$ python -q
>>> import numpy as np
>>> import numpy.linalg as la
>>> np.set_printoptions(precision=2, suppress=True, linewidth=140)
>>> rnd = lambda a: np.round(a, 2) + 0
>>> X = np.array([[4, 6, 0, 4, 4, 4],
...     [6, 73, 48, 6, 6, 14],
...     [0, 48, 85, 63, 7, 41],
...     [4, 6, 63, 85, 13, 49],
...     [4, 6, 7, 13, 5, 9],
...     [4, 14, 41, 49, 9, 30]])
>>> Uu, sig, VT = la.svd(X)
>>> print(np.argmax(sig[:-1] / (sig[1:] + 1e-6)) + 1)
3
>>> B = Uu[:, :3] @ np.diag(sig[:3]) @ VT[:3]
>>> print(rnd(la.norm(X - B, 2)), rnd(sig[3]))
0.0 0.0
>>> W0 = np.load("x.npy")
>>> print(rnd(W0))
[[-0.46 -0.57  0.11 -0.28  0.   -0.33  0.03  0.51]
 [ 0.13 -0.29  0.52  0.69 -0.14 -0.32  0.07 -0.15]
 [ 0.46 -0.31  0.05 -0.5   0.18 -0.34  0.27 -0.47]
 [-0.46  0.31  0.48 -0.26  0.07 -0.2  -0.44 -0.4 ]
 [ 0.15 -0.22  0.46 -0.29 -0.53  0.59 -0.01  0.01]
 [ 0.05 -0.39 -0.46  0.07 -0.36 -0.09 -0.65 -0.26]
 [ 0.35 -0.18  0.23  0.02  0.64  0.23 -0.51  0.25]
 [ 0.46  0.4   0.11 -0.17 -0.36 -0.47 -0.22  0.45]]
>>> # orthonormal columns
>>> O, r_ = la.qr(W0)
>>> print(rnd(np.trace(O @ O.T)))
8.0
>>> print(rnd(O.T @ O))
[[1. 0. 0. 0. 0. 0. 0. 0.]
 [0. 1. 0. 0. 0. 0. 0. 0.]
 [0. 0. 1. 0. 0. 0. 0. 0.]
 [0. 0. 0. 1. 0. 0. 0. 0.]
 [0. 0. 0. 0. 1. 0. 0. 0.]
 [0. 0. 0. 0. 0. 1. 0. 0.]
 [0. 0. 0. 0. 0. 0. 1. 0.]
 [0. 0. 0. 0. 0. 0. 0. 1.]]
>>> B = la.inv(W0)
>>> print(rnd(W0 @ B))
[[1. 0. 0. 0. 0. 0. 0. 0.]
 [0. 1. 0. 0. 0. 0. 0. 0.]
 [0. 0. 1. 0. 0. 0. 0. 0.]
 [0. 0. 0. 1. 0. 0. 0. 0.]
 [0. 0. 0. 0. 1. 0. 0. 0.]
 [0. 0. 0. 0. 0. 1. 0. 0.]
 [0. 0. 0. 0. 0. 0. 1. 0.]
 [0. 0. 0. 0. 0. 0. 0. 1.]]
>>> print(rnd(la.cond(W0)))
1.0
>>> print(rnd(la.det(W0) * la.det(B)))
1.0
>>> print(np.allclose(B, W0.T))
True
>>> print(rnd(B))
[[-0.46  0.13  0.46 -0.46  0.15  0.05  0.35  0.46]
 [-0.57 -0.29 -0.31  0.31 -0.22 -0.39 -0.18  0.4 ]
 [ 0.11  0.52  0.05  0.48  0.46 -0.46  0.23  0.11]
 [-0.28  0.69 -0.5  -0.26 -0.29  0.07  0.02 -0.17]
 [ 0.   -0.14  0.18  0.07 -0.53 -0.36  0.64 -0.36]
 [-0.33 -0.32 -0.34 -0.2   0.59 -0.09  0.23 -0.47]
 [ 0.03  0.07  0.27 -0.44 -0.01 -0.65 -0.51 -0.22]
 [ 0.51 -0.15 -0.47 -0.4   0.01 -0.26  0.25  0.45]]
